$ python3 -q
>>> import numpy as np
>>> np.set_printoptions(precision=2, suppress=True, linewidth=100)
>>> arr = np.loadtxt("case12.csv", delimiter=",")
>>> arr
array([[13., 10., 15.,  2.,  9., 14., 15.],
       [ 0.,  0.,  0.,  0.,  0.,  0.,  0.],
       [ 5.,  0.,  0.,  0.,  0.,  8.,  3.],
       [ 0.,  0.,  0.,  0.,  0.,  0.,  0.],
       [15., 10.,  7.,  7.,  4., 15.,  9.],
       [ 0.,  0.,  0.,  0.,  0.,  0.,  0.],
       [13., 10., 15.,  2.,  9., 14., 15.],
       [10.,  1.,  3.,  5.,  6., 17.,  9.],
       [19., 16., 15.,  8.,  9., 18., 15.],
       [ 0.,  0.,  0.,  0.,  0.,  0.,  0.],
       [ 0.,  0.,  0.,  0.,  0.,  0.,  0.],
       [16.,  7.,  0., 13.,  0., 17.,  1.],
       [ 6.,  0.,  0.,  4.,  1., 14.,  3.],
       [12.,  7., 15.,  2., 12., 17., 17.],
       [ 5.,  4.,  0.,  0.,  0.,  0.,  0.],
       [14.,  7.,  7.,  7.,  7., 18., 11.],
       [ 9., 10., 11.,  0.,  0.,  2.,  7.],
       [19., 16.,  7., 10.,  1., 14.,  7.],
       [ 5.,  4.,  0.,  0.,  0.,  0.,  0.],
       [ 0.,  0.,  0.,  0.,  0.,  0.,  0.],
       [ 0.,  0.,  0.,  0.,  0.,  0.,  0.],
       [ 0.,  0.,  7.,  0.,  0.,  0.,  3.],
       [ 2.,  0.,  0.,  0.,  0.,  4.,  0.],
       [14., 13.,  7.,  4.,  0.,  7.,  5.],
       [ 0.,  0.,  0.,  0.,  0.,  0.,  0.],
       [ 0.,  1.,  3.,  0.,  0.,  0.,  0.],
       [ 2.,  1.,  3.,  0.,  0.,  0.,  1.],
       [14.,  7., 11.,  6., 11., 20., 15.],
       [ 4.,  0.,  3.,  0.,  6., 13.,  9.],
       [ 6.,  1., 11.,  0.,  8., 11., 13.],
       [ 0.,  0.,  0.,  0.,  0.,  0.,  0.],
       [ 0.,  0.,  0.,  0.,  0.,  0.,  0.],
       [ 6.,  1.,  3.,  0.,  0.,  7.,  5.]])
>>> # row 3 repeats row 1
>>> gram = np.cov(arr, rowvar=False)
>>> np.argsort(-arr.std(axis=0).round(6), kind="stable")
array([5, 0, 6, 2, 1, 4, 3])
>>> print(np.median(arr, axis=0))
[5. 1. 3. 0. 0. 4. 3.]
>>> round(np.corrcoef(arr[:, 6], arr[:, 3])[0, 1], 2)
np.float64(0.4)
>>> print(arr.std(axis=0))
[6.37 5.02 5.32 3.43 3.9  7.37 5.76]
>>> Xs = arr - arr.mean(axis=0)
>>> U, sig, VT = np.linalg.svd(Xs, full_matrices=False)
>>> np.abs(VT[-1])
array([0.17, 0.05, 0.33, 0.36, 0.32, 0.23, 0.76])
>>> np.linalg.matrix_rank(Xs)
np.int64(7)
>>> np.round(sig ** 2 / (sig ** 2).sum(), 2) + 0
array([0.78, 0.12, 0.09, 0.01, 0.01, 0.  , 0.  ])
>>> print(np.abs(VT[0]).argmax())
5
>>> VT[0] * np.sign(VT[0, np.abs(VT[0]).argmax()])
array([0.47, 0.32, 0.35, 0.19, 0.25, 0.53, 0.41])
>>> np.searchsorted(np.cumsum(sig ** 2) / (sig ** 2).sum(), 0.9) + 1
np.int64(3)
>>> U, sig, VT = np.linalg.svd(arr, full_matrices=False)
>>> np.cumsum(sig ** 2) / np.sum(sig ** 2)
array([0.87, 0.94, 0.99, 0.99, 1.  , 1.  , 1.  ])
>>> sig / sig[0]
array([1.  , 0.28, 0.24, 0.07, 0.06, 0.03, 0.03])
>>> (sig > 1e-8).sum()
np.int64(7)
>>> round(np.sqrt((sig ** 2).sum()), 2), np.round(np.linalg.norm(arr), 2)
(np.float64(109.86), np.float64(109.86))
>>> np.allclose(U * sig @ VT, arr)
True
>>> np.round(U.T @ arr @ VT.T, 2) + 0
array([[102.68,   0.  ,   0.  ,   0.  ,   0.  ,   0.  ,   0.  ],
       [  0.  ,  28.5 ,   0.  ,   0.  ,   0.  ,   0.  ,   0.  ],
       [  0.  ,   0.  ,  24.49,   0.  ,   0.  ,   0.  ,   0.  ],
       [  0.  ,   0.  ,   0.  ,   7.37,   0.  ,   0.  ,   0.  ],
       [  0.  ,   0.  ,   0.  ,   0.  ,   6.55,   0.  ,   0.  ],
       [  0.  ,   0.  ,   0.  ,   0.  ,   0.  ,   3.35,   0.  ],
       [  0.  ,   0.  ,   0.  ,   0.  ,   0.  ,   0.  ,   2.58]])
>>> np.abs(VT[0])
array([0.49, 0.31, 0.35, 0.18, 0.23, 0.55, 0.4 ])
>>> np.round(VT @ VT.T, 2) + 0
array([[1., 0., 0., 0., 0., 0., 0.],
       [0., 1., 0., 0., 0., 0., 0.],
       [0., 0., 1., 0., 0., 0., 0.],
       [0., 0., 0., 1., 0., 0., 0.],
       [0., 0., 0., 0., 1., 0., 0.],
       [0., 0., 0., 0., 0., 1., 0.],
       [0., 0., 0., 0., 0., 0., 1.]])
>>> U.shape, sig.shape, VT.shape
((33, 7), (7,), (7, 7))
>>> np.abs(U[:, 0]).round(6).argmax()
np.int64(8)
>>> A = np.loadtxt("m.csv", delimiter=",")
>>> A
array([[ 0.,  0.,  0.,  3., -3., -2.,  2., -1.],
       [ 0.,  0.,  0.,  3.,  3.,  3.,  1.,  2.],
       [ 0.,  0.,  0., -3., -3., -1., -1., -3.],
       [ 3.,  3., -3.,  0.,  0.,  0.,  0.,  0.],
       [-3.,  3., -3.,  0.,  0.,  0.,  0.,  0.],
       [-2.,  3., -1.,  0.,  0.,  0.,  0.,  0.],
       [ 2.,  1., -1.,  0.,  0.,  0.,  0.,  0.],
       [-1.,  2., -3.,  0.,  0.,  0.,  0.,  0.]])
>>> rng = np.random.default_rng(418950)
>>> idx = rng.permutation(8)
>>> idx
array([1, 3, 0, 4, 5, 6, 7, 2])
>>> B = A[idx][:, idx]
>>> np.allclose(B, A)
False
>>> B
array([[ 0.,  3.,  0.,  3.,  3.,  1.,  2.,  0.],
       [ 3.,  0.,  3.,  0.,  0.,  0.,  0., -3.],
       [ 0.,  3.,  0., -3., -2.,  2., -1.,  0.],
       [ 3.,  0., -3.,  0.,  0.,  0.,  0., -3.],
       [ 3.,  0., -2.,  0.,  0.,  0.,  0., -1.],
       [ 1.,  0.,  2.,  0.,  0.,  0.,  0., -1.],
       [ 2.,  0., -1.,  0.,  0.,  0.,  0., -3.],
       [ 0., -3.,  0., -3., -1., -1., -3.,  0.]])
>>> J = np.array([[10, 10, 2, 2], [15, 5, 3, 1], [8, 8, 6, 6], [12, 4, 9, 3]])
>>> q = J.astype(float).copy()
>>> for j in range(4):
...     q[:, j] -= q[:, :j] @ (q[:, :j].T @ q[:, j])
...     q[:, j] /= np.linalg.norm(q[:, j])
... 
>>> np.round(q.T @ J, 2) + 0
array([[23.09, 12.43,  9.57,  5.15],
       [ 0.  ,  7.1 ,  0.  ,  2.95],
       [ 0.  ,  0.  ,  6.19,  3.34],
       [ 0.  ,  0.  ,  0.  ,  1.91]])
>>> np.round(q.T @ q, 2) + 0
array([[1., 0., 0., 0.],
       [0., 1., 0., 0.],
       [0., 0., 1., 0.],
       [0., 0., 0., 1.]])
>>> B = J / np.sqrt((J ** 2).mean(axis=1, keepdims=True))
>>> np.linalg.norm(B, axis=1)
array([2., 2., 2., 2.])
>>> np.linalg.matrix_rank(J - J.mean(axis=1, keepdims=True))
np.int64(3)
>>> J - J.mean(axis=1, keepdims=True)
array([[ 4.,  4., -4., -4.],
       [ 9., -1., -3., -5.],
       [ 1.,  1., -1., -1.],
       [ 5., -3.,  2., -4.]])
>>> x = np.array([-2, 3, -2, -3])
>>> y = J @ x
>>> b, lr = np.zeros(4), 1 / np.linalg.norm(J, 2) ** 2
>>> for i in range(8):
...     b -= lr * J.T @ (J @ b - y)
...     if i % 2 == 0: print(i, round(np.linalg.norm(J @ b - y), 2))
... 
0 24.9
2 22.41
4 20.18
6 18.2
>>> np.round(np.linalg.cond(J), 2)
np.float64(18.81)
>>> q, R = np.linalg.qr(J)
>>> np.round(q.T @ q, 2) + 0
array([[1., 0., 0., 0.],
       [0., 1., 0., 0.],
       [0., 0., 1., 0.],
       [0., 0., 0., 1.]])
>>> round(abs(R[0, 0]), 2), round(np.linalg.norm(J[:, 0]), 2)
(np.float64(23.09), np.float64(23.09))
>>> print(R)
[[-23.09 -12.43  -9.57  -5.15]
 [  0.     7.1    0.     2.95]
 [  0.     0.    -6.19  -3.34]
 [  0.     0.     0.    -1.91]]
>>> print(q @ R)
[[10. 10.  2.  2.]
 [15.  5.  3.  1.]
 [ 8.  8.  6.  6.]
 [12.  4.  9.  3.]]
>>> print(np.allclose(R.T @ R, J.T @ J))
True
>>> q
array([[-0.43,  0.65,  0.35,  0.52],
       [-0.65, -0.43,  0.52, -0.35],
       [-0.35,  0.52, -0.43, -0.65],
       [-0.52, -0.35, -0.65,  0.43]])
>>> print(q.shape, R.shape)
(4, 4) (4, 4)
>>> print(np.linalg.matrix_power(J, 4))
[[168938 111894  51744  34272]
 [167841 112991  51408  34608]
 [206976 137088  65450  43350]
 [205632 138432  65025  43775]]
>>> assert J == J.T
Traceback (most recent call last):
  File "<python-input-60>", line 1, in <module>
    assert J == J.T
           ^^^^^^^^
ValueError: The truth value of an array with more than one element is ambiguous. Use a.any() or a.all()
>>> (J - J.T) / 2
array([[ 0. , -2.5, -3. , -5. ],
       [ 2.5,  0. , -2.5, -1.5],
       [ 3. ,  2.5,  0. , -1.5],
       [ 5. ,  1.5,  1.5,  0. ]])
>>> np.round(np.linalg.det(J), 2)
np.float64(1936.0)
>>> np.round(np.abs(np.linalg.eigvals(J)).max(), 2)
np.float64(24.94)
>>> np.trace(J)
np.int64(24)
>>> K = np.tril(np.array([[2, 1, 2, 0, 3, 3, 0, 3, 0, 0],
...     [0, 3, 0, 3, 2, 3, 3, 2, 3, 3],
...     [0, 3, 3, 1, 2, 2, 3, 1, 0, 1],
...     [1, 2, 0, 1, 3, 3, 0, 0, 2, 0],
...     [0, 1, 2, 2, 1, 3, 2, 3, 1, 3],
...     [3, 0, 1, 2, 0, 2, 1, 0, 3, 1],
...     [2, 2, 1, 2, 3, 1, 2, 0, 3, 0],
...     [3, 1, 0, 3, 2, 3, 3, 2, 1, 2],
...     [3, 1, 3, 2, 3, 2, 0, 0, 1, 3],
...     [3, 0, 0, 2, 1, 3, 0, 2, 3, 1]]), -1) + np.eye(10, dtype=int)
>>> K
array([[1, 0, 0, 0, 0, 0, 0, 0, 0, 0],
       [0, 1, 0, 0, 0, 0, 0, 0, 0, 0],
       [0, 3, 1, 0, 0, 0, 0, 0, 0, 0],
       [1, 2, 0, 1, 0, 0, 0, 0, 0, 0],
       [0, 1, 2, 2, 1, 0, 0, 0, 0, 0],
       [3, 0, 1, 2, 0, 1, 0, 0, 0, 0],
       [2, 2, 1, 2, 3, 1, 1, 0, 0, 0],
       [3, 1, 0, 3, 2, 3, 3, 1, 0, 0],
       [3, 1, 3, 2, 3, 2, 0, 0, 1, 0],
       [3, 0, 0, 2, 1, 3, 0, 2, 3, 1]])
>>> B = K / np.linalg.norm(K, axis=1, keepdims=True)
>>> gram = B @ B.T
>>> (gram - 2 * np.eye(10)).round(6).argmax(axis=1)
array([5, 2, 1, 1, 8, 0, 8, 6, 6, 7])
>>> round(float(np.abs(np.linalg.eigvals(K)).max()), 2)
1.0
>>> print(np.sort(np.abs(np.linalg.eigvals(K))))
[1. 1. 1. 1. 1. 1. 1. 1. 1. 1.]
>>> K @ K
array([[ 1,  0,  0,  0,  0,  0,  0,  0,  0,  0],
       [ 0,  1,  0,  0,  0,  0,  0,  0,  0,  0],
       [ 0,  6,  1,  0,  0,  0,  0,  0,  0,  0],
       [ 2,  4,  0,  1,  0,  0,  0,  0,  0,  0],
       [ 2, 12,  4,  4,  1,  0,  0,  0,  0,  0],
       [ 8,  7,  2,  4,  0,  1,  0,  0,  0,  0],
       [ 9, 14,  9, 12,  6,  2,  1,  0,  0,  0],
       [24, 16, 10, 22, 13,  9,  6,  1,  0,  0],
       [14, 18, 14, 14,  6,  4,  0,  0,  1,  0],
       [32, 10, 14, 24, 15, 18,  6,  4,  6,  1]])
>>> (K + K.T) / 2
array([[1. , 0. , 0. , 0.5, 0. , 1.5, 1. , 1.5, 1.5, 1.5],
       [0. , 1. , 1.5, 1. , 0.5, 0. , 1. , 0.5, 0.5, 0. ],
       [0. , 1.5, 1. , 0. , 1. , 0.5, 0.5, 0. , 1.5, 0. ],
       [0.5, 1. , 0. , 1. , 1. , 1. , 1. , 1.5, 1. , 1. ],
       [0. , 0.5, 1. , 1. , 1. , 0. , 1.5, 1. , 1.5, 0.5],
       [1.5, 0. , 0.5, 1. , 0. , 1. , 0.5, 1.5, 1. , 1.5],
       [1. , 1. , 0.5, 1. , 1.5, 0.5, 1. , 1.5, 0. , 0. ],
       [1.5, 0.5, 0. , 1.5, 1. , 1.5, 1.5, 1. , 0. , 1. ],
       [1.5, 0.5, 1.5, 1. , 1.5, 1. , 0. , 0. , 1. , 1.5],
       [1.5, 0. , 0. , 1. , 0.5, 1.5, 0. , 1. , 1.5, 1. ]])
>>> B = np.array([[0, 0, 0],
...     [2, 1, 1],
...     [2, 1, 2],
...     [0, 2, 1],
...     [2, 2, 2],
...     [0, 1, 0],
...     [0, 1, 0],
...     [2, 1, 1],
...     [2, 0, 0],
...     [1, 2, 1]])
>>> np.linalg.matrix_rank(np.vstack([K, B.T]))
np.int64(10)
>>> np.einsum("ij->j", K)
array([16, 11,  8, 14, 10, 10,  4,  3,  4,  1])
>>> np.vstack([K, B.T]).shape
(13, 10)
>>> B @ K
Traceback (most recent call last):
  File "<python-input-78>", line 1, in <module>
    B @ K
    ~~^~~
ValueError: matmul: Input operand 1 has a mismatch in its core dimension 0, with gufunc signature (n?,k),(k,m?)->(n?,m?) (size 10 is different from 3)
>>> np.einsum("ij,ij->i", K, K)
array([ 1,  1, 10,  6, 10, 15, 24, 42, 37, 37])
>>> np.sort(np.linalg.eigvals(K))
array([1., 1., 1., 1., 1., 1., 1., 1., 1., 1.])
>>> print(K @ K)
[[ 1  0  0  0  0  0  0  0  0  0]
 [ 0  1  0  0  0  0  0  0  0  0]
 [ 0  6  1  0  0  0  0  0  0  0]
 [ 2  4  0  1  0  0  0  0  0  0]
 [ 2 12  4  4  1  0  0  0  0  0]
 [ 8  7  2  4  0  1  0  0  0  0]
 [ 9 14  9 12  6  2  1  0  0  0]
 [24 16 10 22 13  9  6  1  0  0]
 [14 18 14 14  6  4  0  0  1  0]
 [32 10 14 24 15 18  6  4  6  1]]
>>> F = np.load("run3.npy")
>>> F
array([[ 1,  0,  0,  0,  0,  0,  0,  0,  0,  0,  0],
       [-1,  1,  0,  0,  0,  0,  0,  0,  0,  0,  0],
       [ 2,  1,  1,  0,  0,  0,  0,  0,  0,  0,  0],
       [ 1,  2,  1,  1,  0,  0,  0,  0,  0,  0,  0],
       [-2,  2, -2,  1,  1,  0,  0,  0,  0,  0,  0],
       [ 0,  1, -1, -2,  1,  1,  0,  0,  0,  0,  0],
       [-1,  1, -2, -2, -2,  2,  1,  0,  0,  0,  0],
       [-2,  2, -1,  0,  2,  1,  0,  1,  0,  0,  0],
       [ 0,  1, -1,  2, -1, -1,  2,  2,  1,  0,  0],
       [-2,  1,  2,  1,  0,  1, -1,  2, -1,  1,  0],
       [ 0, -2, -2,  1, -1,  2,  1,  0,  0,  1,  1]])
>>> F @ F
array([[  1,   0,   0,   0,   0,   0,   0,   0,   0,   0,   0],
       [ -2,   1,   0,   0,   0,   0,   0,   0,   0,   0,   0],
       [  3,   2,   1,   0,   0,   0,   0,   0,   0,   0,   0],
       [  2,   5,   2,   1,   0,   0,   0,   0,   0,   0,   0],
       [ -9,   4,  -3,   2,   1,   0,   0,   0,   0,   0,   0],
       [ -7,  -1,  -6,  -3,   2,   1,   0,   0,   0,   0,   0],
       [ -5,  -6,  -4, -10,  -2,   4,   1,   0,   0,   0,   0],
       [-12,   8,  -7,   0,   5,   2,   0,   1,   0,   0,   0],
       [ -5,   8,  -3,   1,  -3,   4,   4,   4,   1,   0,   0],
       [ -3,   9,   5,   0,   8,   3,  -4,   2,  -2,   1,   0],
       [ -2,  -2,  -3,  -4,  -2,   7,   1,   2,  -1,   2,   1]])
>>> np.prod(np.diag(F)), round(np.linalg.det(F), 2)
(np.int64(1), np.float64(1.0))
